$ ipython --no-banner

In [1]: import numpy as np

In [2]: import numpy.linalg as la

In [3]: np.set_printoptions(suppress=True, linewidth=140)

In [4]: rnd = lambda a: np.round(a, 1) + 0

In [5]: J = np.loadtxt("out6.csv", delimiter=",")

In [6]: J
Out[6]: 
array([[-5.,  0.,  0.],
       [ 0.,  0.,  0.],
       [ 0.,  3., -1.]])

In [7]: # splits into 2 blocks

In [8]: left, sigma, Vh = la.svd(J)

In [9]: np.argmax(sigma[:-1] / (sigma[1:] + 1e-6)) + 1
Out[9]: np.int64(2)

In [10]: A2 = left[:, :2] @ np.diag(sigma[:2]) @ Vh[:2]

In [11]: print(la.matrix_rank(A2))
2

In [12]: rnd(la.norm(J - A2) / la.norm(J))
Out[12]: np.float64(0.0)

In [13]: rnd(la.norm(J - A2, 2)), sigma[2]
Out[13]: (np.float64(0.0), np.float64(0.0))

In [14]: rnd(A2)
Out[14]: 
array([[-5.,  0.,  0.],
       [ 0.,  0.,  0.],
       [ 0.,  3., -1.]])

In [15]: X = np.load("x.npy")

In [16]: X
Out[16]: 
array([[ 0,  0,  0],
       [-2,  2,  0],
       [ 2,  0,  1],
       [ 0,  0,  0]])

In [17]: # rows and columns are dependent

In [18]: f = np.array([0, 2, 1])

In [19]: np.array([np.convolve(row, f, "same") for row in X])
Out[19]: 
array([[ 0,  0,  0],
       [-4,  2,  2],
       [ 4,  2,  2],
       [ 0,  0,  0]])

In [20]: np.correlate(X[1], X[0], "full")
Out[20]: array([0, 0, 0, 0, 0])

In [21]: def softmax(z):
    ...:     e = np.exp(z - z.max(axis=-1, keepdims=True))
    ...:     return e / e.sum(axis=-1, keepdims=True)
    ...: 

In [22]: print(rnd(softmax(X[2])))
[0.7 0.1 0.2]

In [23]: rnd(softmax(10 * X[2]))
Out[23]: array([1., 0., 0.])

In [24]: scores = X @ X.T / np.sqrt(3)

In [25]: softmax(scores).round(6).argmax(axis=1)
Out[25]: array([0, 1, 2, 0])

In [26]: rnd(softmax(scores)[2] @ X)
Out[26]: array([1.8, 0. , 0.9])

In [27]: rank = la.matrix_rank(X)

In [28]: rank
Out[28]: np.int64(2)

In [29]: ns = la.svd(X)[2][rank:].T

In [30]: [int(la.matrix_rank(np.delete(X, i, axis=0))) for i in range(4)]
Out[30]: [2, 1, 1, 2]

In [31]: [int(la.matrix_rank(X[:i])) for i in range(1, len(X) + 1)]
Out[31]: [0, 1, 2, 2]

In [32]: np.allclose(X @ ns, 0)
Out[32]: True

In [33]: A2 = np.array([[3], [1]])

In [34]: M = np.block([[np.zeros((2, 2)), A2], [A2.T, np.zeros((1, 1))]])

In [35]: M
Out[35]: 
array([[0., 0., 3.],
       [0., 0., 1.],
       [3., 1., 0.]])

In [36]: # looks like rank 2

In [37]: left, sigma, Vh = la.svd(M)

In [38]: evecs = Vh[:(sigma > 1e-8).sum()]

In [39]: rng = np.random.default_rng(418447)

In [40]: vec = M[2] + 3 * M[1] + rng.integers(2) * np.eye(3)[2]

In [41]: print(vec)
[3. 1. 4.]

In [42]: rnd(np.diag(evecs.T @ evecs))
Out[42]: array([0.9, 0.1, 1. ])

In [43]: la.matrix_rank(np.vstack([M, vec]))
Out[43]: np.int64(2)

In [44]: rnd(la.norm(vec - evecs.T @ evecs @ vec))
Out[44]: np.float64(0.0)

In [45]: A = np.load("data.npy")

In [46]: print(A)
[[ 0  2  2]
 [ 0 -3 -3]
 [ 0 -1 -1]]

In [47]: # null space of dimension 2

In [48]: vec = np.array([0, 1, 0])

In [49]: A @ np.ones(3)
Out[49]: array([ 4., -6., -2.])

In [50]: A @ vec
Out[50]: array([ 2, -3, -1])

In [51]: print(np.sign((A @ vec).round(6)))
[ 1 -1 -1]

In [52]: (A * vec).sum(axis=1)
Out[52]: array([ 2, -3, -1])

In [53]: (A @ vec).argmax()
Out[53]: np.int64(0)

In [54]: np.allclose(A[:-1].T @ la.lstsq(A[:-1].T, A[-1])[0], A[-1])
Out[54]: True

In [55]: rnd(np.trace(la.pinv(A) @ A))
Out[55]: np.float64(1.0)

In [56]: la.inv(A)
LinAlgError: Singular matrix


In [57]: left, sigma, Vh = la.svd(A, full_matrices=False)

In [58]: rnd(left.T @ A @ Vh.T)
Out[58]: 
array([[5.3, 0. , 0. ],
       [0. , 0. , 0. ],
       [0. , 0. , 0. ]])

In [59]: np.allclose(left * sigma @ Vh, A)
Out[59]: True

In [60]: rnd(Vh @ Vh.T)
Out[60]: 
array([[1., 0., 0.],
       [0., 1., 0.],
       [0., 0., 1.]])

In [61]: (sigma > 1e-8).sum()
Out[61]: np.int64(1)

In [62]: left.shape, sigma.shape, Vh.shape
Out[62]: ((3, 3), (3,), (3, 3))

In [63]: print(np.cumsum(sigma ** 2) / np.sum(sigma ** 2))
[1. 1. 1.]

In [64]: rnd(sigma / sigma[0])
Out[64]: array([1., 0., 0.])

In [65]: rnd(left.T @ left)
Out[65]: 
array([[1., 0., 0.],
       [0., 1., 0.],
       [0., 0., 1.]])
